$ python3 -q
>>> import numpy as np
>>> np.set_printoptions(suppress=True, linewidth=100)
>>> M = np.loadtxt("arr.csv", delimiter=",")
>>> M
array([[-1.,  0.,  0.,  0.,  0.,  0.,  0.,  0.,  0.,  0.,  0.,  0.],
       [-1., -2.,  0.,  0.,  0.,  0.,  0.,  0.,  0.,  0.,  0.,  0.],
       [ 2., -1.,  2.,  0.,  0.,  0.,  0.,  0.,  0.,  0.,  0.,  0.],
       [-2.,  1., -1.,  2.,  0.,  0.,  0.,  0.,  0.,  0.,  0.,  0.],
       [-1., -1.,  0.,  1.,  2.,  0.,  0.,  0.,  0.,  0.,  0.,  0.],
       [-1., -2.,  2.,  1.,  1.,  0.,  0.,  0.,  0.,  0.,  0.,  0.],
       [-2., -1.,  0., -2.,  0.,  2., -1.,  0.,  0.,  0.,  0.,  0.],
       [ 0.,  1.,  1., -2.,  0., -1.,  0., -2.,  0.,  0.,  0.,  0.],
       [ 1.,  0.,  2., -1.,  0.,  1., -1., -2.,  1.,  0.,  0.,  0.],
       [ 1.,  0.,  0., -1.,  0.,  1.,  0., -1.,  2., -2.,  0.,  0.],
       [ 2.,  2., -1.,  0., -1., -2.,  0.,  1., -1.,  1.,  1.,  0.],
       [-1.,  0., -1., -2.,  1., -1.,  0.,  1., -1.,  0.,  2., -1.]])
>>> np.unique(M.round(6), axis=0).shape
(12, 12)
>>> np.allclose(M[:-1].T @ np.linalg.lstsq(M[:-1].T, M[-1])[0], M[-1])
False
>>> U, sv, VT = np.linalg.svd(M)
>>> sv.round(2) + 0
array([6.17, 5.69, 4.61, 3.81, 2.89, 2.52, 1.6 , 1.2 , 0.93, 0.42, 0.17, 0.  ])
>>> out = U[:, :11] @ np.diag(sv[:11]) @ VT[:11]
>>> round(float(np.linalg.norm(M - out) / np.linalg.norm(M)), 2)
0.0
>>> np.linalg.matrix_rank(out)
np.int64(11)
>>> round(np.linalg.norm(M - out, 2), 2), round(sv[11], 2)
(np.float64(0.0), np.float64(0.0))
>>> out.round(2) + 0
array([[-1.,  0.,  0.,  0.,  0.,  0.,  0.,  0.,  0.,  0.,  0.,  0.],
       [-1., -2.,  0.,  0.,  0.,  0.,  0.,  0.,  0.,  0.,  0.,  0.],
       [ 2., -1.,  2.,  0.,  0.,  0.,  0.,  0.,  0.,  0.,  0.,  0.],
       [-2.,  1., -1.,  2.,  0.,  0.,  0.,  0.,  0.,  0.,  0.,  0.],
       [-1., -1.,  0.,  1.,  2.,  0.,  0.,  0.,  0.,  0.,  0.,  0.],
       [-1., -2.,  2.,  1.,  1.,  0.,  0.,  0.,  0.,  0.,  0.,  0.],
       [-2., -1.,  0., -2.,  0.,  2., -1.,  0.,  0.,  0.,  0.,  0.],
       [ 0.,  1.,  1., -2.,  0., -1.,  0., -2.,  0.,  0.,  0.,  0.],
       [ 1.,  0.,  2., -1.,  0.,  1., -1., -2.,  1.,  0.,  0.,  0.],
       [ 1.,  0.,  0., -1.,  0.,  1.,  0., -1.,  2., -2.,  0.,  0.],
       [ 2.,  2., -1.,  0., -1., -2.,  0.,  1., -1.,  1.,  1.,  0.],
       [-1.,  0., -1., -2.,  1., -1.,  0.,  1., -1.,  0.,  2., -1.]])
>>> np.linalg.matrix_rank(M, rtol=0.05)
np.int64(10)
